% ipython --no-banner

In [1]: import numpy as np

In [2]: from numpy import linalg as LA

In [3]: np.set_printoptions(suppress=True, linewidth=200)

In [4]: Z = np.array([[1, 1, 2], [0, 1, 3], [0, 3, 0]])

In [5]: J = np.repeat(Z, 34 // 3, axis=0)

In [6]: rng = np.random.default_rng(997536)

In [7]: J = J + 0.02 * rng.normal(size=J.shape)

In [8]: print(J.round(3) + 0)
[[ 1.031  0.991  1.951]
 [ 1.023  1.009  2.007]
 [ 0.992  1.028  2.013]
 [ 0.983  0.996  2.031]
 [ 0.982  0.988  2.01 ]
 [ 0.987  0.997  1.993]
 [ 0.999  1.013  1.985]
 [ 1.016  1.005  1.951]
 [ 1.021  0.975  2.012]
 [ 1.003  1.016  2.006]
 [ 1.003  0.991  2.001]
 [ 0.037  1.011  3.025]
 [-0.02   1.021  3.005]
 [-0.008  0.985  3.023]
 [ 0.016  0.984  2.964]
 [ 0.017  1.01   2.997]
 [ 0.025  1.032  3.028]
 [ 0.017  0.989  2.995]
 [-0.002  0.989  3.018]
 [-0.046  0.998  2.998]
 [ 0.023  0.975  3.008]
 [-0.015  0.97   2.99 ]
 [ 0.006  2.967  0.017]
 [ 0.035  3.016  0.005]
 [-0.021  2.967  0.02 ]
 [ 0.026  2.961  0.   ]
 [-0.014  2.992 -0.01 ]
 [ 0.02   2.998  0.009]
 [-0.006  2.996  0.019]
 [ 0.003  2.968  0.022]
 [-0.006  3.004  0.015]
 [ 0.012  3.011 -0.006]
 [ 0.     3.018  0.005]]

In [9]: q, vecs = LA.qr(J[:, :1])[0], LA.qr(J[:, 1:])[0]

In [10]: s = LA.svd(q.T @ vecs, compute_uv=False)

In [11]: print((s > 0.9).sum())
0

In [12]: print(round(LA.norm(q @ q.T - vecs @ vecs.T, 2), 3))
1.0

In [13]: print(s.round(3))
[0.562]

In [14]: Ac = (J - J.mean(axis=0)) / J.std(axis=0)

In [15]: print(np.argwhere(np.abs(Ac) > 2))
[]

In [16]: coef = LA.lstsq(np.delete(Ac, 0, axis=1), Ac[:, 0])[0]

In [17]: print(round(1 - np.var(Ac[:, 0] - np.delete(Ac, 0, axis=1) @ coef), 3))
0.994

In [18]: print(np.abs(coef).argmax())
0

In [19]: Z = J[[12, 11]].astype(float)

In [20]: for _ in range(4):
    ...:     z = LA.norm(J[:, None] - Z, axis=-1).argmin(axis=1)
    ...:     Z = np.array([J[z == j].mean(axis=0) for j in range(2)])
    ...: 

In [21]: print(z)
[1 1 1 1 1 1 1 1 1 1 1 1 1 1 1 1 1 1 1 1 1 1 0 0 0 0 0 0 0 0 0 0 0]

In [22]: print(np.bincount(z))
[11 22]

In [23]: print(np.round(Z[1] - Z[0], 3))
[ 0.499 -1.992  2.492]

In [24]: Ac = J - J.mean(axis=1)
ValueError: operands could not be broadcast together with shapes (33,3) (33,) 


In [25]: Ac = J - J.mean(axis=0)

In [26]: Uu, s, VT = LA.svd(Ac, full_matrices=False)

In [27]: print(s.round(3))
[8.883 2.945 0.106]

In [28]: print((np.sign(Uu[:, 0]) == np.sign(Uu[0, 0])).astype(int))
[1 1 1 1 1 1 1 1 1 1 1 1 1 1 1 1 1 1 1 1 1 1 0 0 0 0 0 0 0 0 0 0 0]

In [29]: print(np.round(Ac.mean(axis=0), 3) + 0)
[0. 0. 0.]

In [30]: print(np.round(s ** 2 / (s ** 2).sum(), 3) + 0)
[0.901 0.099 0.   ]

In [31]: print(round((s ** 2).sum() ** 2 / (s ** 4).sum(), 3))
1.218

In [32]: print(np.abs(Uu[:, 0]).argmax())
31

In [33]: print(np.abs(VT[0]).argmax())
2

In [34]: z = J[:, 2] > np.median(J[:, 2])

In [35]: u = J[z].mean(axis=0) - J[~z].mean(axis=0)

In [36]: print(z.astype(int))
[0 1 1 1 1 0 0 0 1 0 0 1 1 1 1 1 1 1 1 1 1 1 0 0 0 0 0 0 0 0 0 0 0]

In [37]: print(u.round(3))
[-0.043 -1.291  1.99 ]

In [38]: print(np.argsort(-np.abs(u).round(6), kind="stable"))
[2 1 0]

In [39]: arr = rng.normal(size=(17, 10))

In [40]: arr = 10 * arr / LA.norm(arr, axis=1, keepdims=True)

In [41]: print(arr.round(3))
[[-2.8   -0.828  3.343  1.59  -4.071  2.374 -2.853 -2.904 -3.8   -4.954]
 [ 4.843  4.809  1.562  1.087  2.024  0.088  5.474  3.28  -1.126  1.926]
 [ 0.008 -1.458  0.72   0.887  1.792  1.635  4.462  5.361  1.242  6.363]
 [ 6.492 -1.894  1.416 -1.795 -6.524  0.439  1.585 -0.277 -1.334 -1.384]
 [-3.41   1.019  1.244 -2.64   2.268 -1.988  6.335  2.71  -2.787  3.806]
 [ 4.775  1.568  2.662 -1.168  5.717  1.983 -0.73   2.979 -1.084  4.369]
 [-3.618 -1.431  2.274 -5.596  5.958 -1.489 -1.209 -0.924  1.202 -2.628]
 [ 0.637  4.123 -4.051  0.523 -2.131  2.197  6.393 -2.079 -2.212  2.54 ]
 [ 7.74   1.78   3.69  -3.526 -0.358 -1.177  2.023 -1.084  1.304 -1.549]
 [ 4.31   1.478  2.797  3.263 -4.335 -3.121 -0.255  4.367 -2.501  2.615]
 [-4.089 -5.653 -2.167  2.114 -0.05  -1.556  2.94   2.155  4.273  2.863]
 [ 3.023 -4.581 -3.794  6.018  0.25  -0.082 -1.406  0.725 -3.354 -2.334]
 [ 2.524 -5.091  2.649 -0.207  1.613  3.101 -3.611 -1.837  5.63  -0.569]
 [ 3.308 -4.183 -4.433 -0.962  5.029  3.479  2.02  -2.815 -0.622 -1.092]
 [ 5.864 -1.554 -1.654  3.122 -3.767  3.176  2.504  4.237  1.275 -0.776]
 [-1.818  0.675 -5.499  3.469 -0.031 -2.84  -3.949  0.23   4.295  3.436]
 [-2.914  3.529  4.002 -2.043  6.137 -2.444 -2.73   0.563  0.711 -2.636]]

In [42]: Y = np.array([[3, 4],
    ...:     [2, 4],
    ...:     [3, 1],
    ...:     [2, 3],
    ...:     [0, 0],
    ...:     [3, 2],
    ...:     [2, 1],
    ...:     [2, 3],
    ...:     [4, 2],
    ...:     [3, 1]])

In [43]: print(np.round(np.einsum("ij->j", arr), 3))
[24.875 -7.692  4.761  4.135  9.522  3.774 16.991 14.685  1.113  9.996]

In [44]: np.einsum("ij,ij->", arr, Y)
ValueError: operands could not be broadcast together with remapped shapes [original->remapped]: (17,10)->(17,10) (10,2)->(10,2) 


In [45]: print(LA.matrix_rank(arr @ Y))
2

In [46]: print(round(LA.norm(arr, 1), 3), np.round(LA.norm(arr, np.inf), 3))
62.171 29.518

In [47]: print(LA.norm(arr, axis=1).argmax())
1

In [48]: print(round(float(arr[2] @ arr[12]), 3))
-5.461

In [49]: print(np.round(LA.norm(arr[2] - arr[12]), 3))
14.523

In [50]: print(np.round(LA.norm(arr, 2), 3))
20.293

In [51]: mat = np.load("mat.npy")

In [52]: print(mat.round(3))
[[-1.215  3.633  5.549 -1.26  -1.646  3.041  4.456  2.308  0.611 -0.296 -3.916]
 [ 0.105  1.396  2.299 -7.368  3.559 -0.689 -0.384  2.578 -0.48  -1.043 -4.149]
 [ 1.019 -3.508 -5.404  3.078  0.456 -2.435 -3.736 -2.686 -0.397  0.537  4.496]
 [-0.474  2.665  4.193 -5.951  1.853  0.875  1.739  2.928 -0.074 -0.895 -4.803]
 [ 0.909 -0.911 -1.216 -6.961  4.844 -2.727 -3.333  1.209 -0.909 -0.908 -1.813]
 [ 1.369 -3.34  -5.028 -1.874  3.36  -3.615 -5.02  -1.377 -0.876 -0.137  2.435]
 [ 1.249 -3.63  -5.534  0.839  1.901 -3.152 -4.58  -2.203 -0.654  0.239  3.751]
 [ 0.776 -0.472 -0.54  -7.278  4.746 -2.404 -2.845  1.529 -0.852 -0.966 -2.35 ]
 [ 0.39  -2.499 -3.948  6.244 -2.142 -0.641 -1.428 -2.909  0.138  0.929  4.759]
 [-0.869  0.775  1.006  7.072 -4.821  2.63   3.186 -1.311  0.892  0.928  1.984]
 [-1.147  3.611  5.534 -1.983 -1.192  2.826  4.207  2.474  0.531 -0.393 -4.173]
 [-0.631  0.027 -0.14   7.485 -4.576  2.045  2.315 -1.824  0.782  1.009  2.849]
 [ 1.365 -3.054 -4.565 -3.075  3.902 -3.673 -5.005 -0.925 -0.943 -0.309  1.704]
 [ 0.971 -3.456 -5.332  3.428  0.208 -2.291 -3.56  -2.743 -0.35   0.582  4.581]
 [ 0.012 -1.677 -2.721  7.188 -3.264  0.379 -0.045 -2.688  0.404  1.028  4.345]
 [-0.342  2.403  3.805 -6.395  2.298  0.511  1.254  2.893 -0.173 -0.946 -4.726]
 [-0.737  3.129  4.87  -4.817  0.855  1.612  2.702  2.905  0.139 -0.758 -4.806]
 [ 0.45  -2.618 -4.123  6.039 -1.939 -0.807 -1.649 -2.924  0.092  0.906  4.793]
 [-1.355  2.941  4.384  3.452 -4.056  3.67   4.97   0.77   0.959  0.364 -1.453]
 [ 1.349 -3.486 -5.272 -0.989  2.918 -3.512 -4.945 -1.675 -0.814 -0.013  2.913]
 [-1.186  3.628  5.549 -1.591 -1.441  2.947  4.348  2.387  0.575 -0.34  -4.038]
 [-1.367  3.372  5.081  1.706 -3.279  3.599  5.011  1.436  0.865  0.114 -2.53 ]
 [-1.369  3.337  5.024  1.887 -3.367  3.616  5.021  1.372  0.877  0.139 -2.428]
 [ 0.662 -3.006 -4.692  5.177 -1.156 -1.401 -2.428 -2.926 -0.076  0.803  4.828]
 [-1.352  2.907  4.329  3.56  -4.099  3.666  4.956  0.725  0.963  0.38  -1.378]
 [ 1.349 -2.882 -4.289 -3.637  4.129 -3.664 -4.946 -0.692 -0.966 -0.391  1.325]
 [-0.974  1.139  1.566  6.75  -4.867  2.881  3.572 -1.032  0.933  0.871  1.517]
 [ 1.249 -3.63  -5.534  0.837  1.902 -3.153 -4.581 -2.203 -0.654  0.239  3.75 ]
 [ 0.428  0.556  1.028 -7.584  4.25  -1.53  -1.569  2.169 -0.674 -1.043 -3.438]
 [-0.642  2.972  4.642 -5.268  1.234  1.344  2.355  2.929  0.06  -0.814 -4.831]
 [ 1.224 -2.145 -3.128 -5.358  4.688 -3.443 -4.489  0.136 -0.994 -0.649 -0.032]
 [-1.271  2.381  3.498  4.895 -4.562  3.537  4.662  0.107  0.994  0.578 -0.369]
 [-0.178  2.053  3.285 -6.844  2.804  0.064  0.651  2.811 -0.291 -0.995 -4.568]
 [-0.849  0.71   0.906  7.121 -4.808  2.583  3.114 -1.359  0.884  0.936  2.064]
 [-0.504 -0.343 -0.704  7.571 -4.383  1.724  1.849 -2.048  0.716  1.033  3.231]
 [-1.351  2.902  4.322  3.573 -4.104  3.666  4.955  0.719  0.963  0.382 -1.369]
 [ 0.639 -0.049  0.107 -7.477  4.586 -2.064 -2.342  1.81  -0.786 -1.007 -2.826]
 [-0.071  1.813  2.925 -7.078  3.106 -0.223  0.26   2.736 -0.365 -1.018 -4.431]
 [-1.29   3.606  5.483 -0.241 -2.249  3.291  4.73   2.043  0.711 -0.157 -3.499]
 [-0.366 -0.723 -1.282  7.577 -4.134  1.372  1.344 -2.259  0.639  1.047  3.593]
 [ 1.371 -3.313 -4.984 -2.011  3.425 -3.626 -5.026 -1.329 -0.885 -0.157  2.357]
 [ 1.2   -3.631 -5.55   1.436  1.538 -2.992 -4.4   -2.351 -0.592  0.319  3.982]
 [-0.495  2.705  4.252 -5.874  1.78   0.933  1.815  2.931 -0.057 -0.886 -4.811]
 [ 1.178 -1.935 -2.801 -5.719  4.769 -3.345 -4.319  0.34  -0.989 -0.705 -0.369]
 [ 0.754 -0.403 -0.435 -7.318  4.724 -2.35  -2.765  1.576 -0.842 -0.974 -2.43 ]
 [-1.286  2.461  3.625  4.72  -4.509  3.565  4.716  0.195  0.992  0.552 -0.512]
 [ 0.907 -0.903 -1.202 -6.968  4.843 -2.721 -3.324  1.215 -0.908 -0.909 -1.824]
 [ 0.831 -3.273 -5.076  4.308 -0.449 -1.884 -3.048 -2.859 -0.221  0.695  4.746]
 [ 1.291 -2.488 -3.667 -4.659  4.491 -3.574 -4.734 -0.224 -0.992 -0.543  0.561]]

In [53]: T = np.stack([mat, 3 * mat, mat[::-1]])

In [54]: print(T.shape)
(3, 49, 11)

In [55]: print(np.round(LA.norm(T, axis=(1, 2)), 3))
[ 70. 210.  70.]
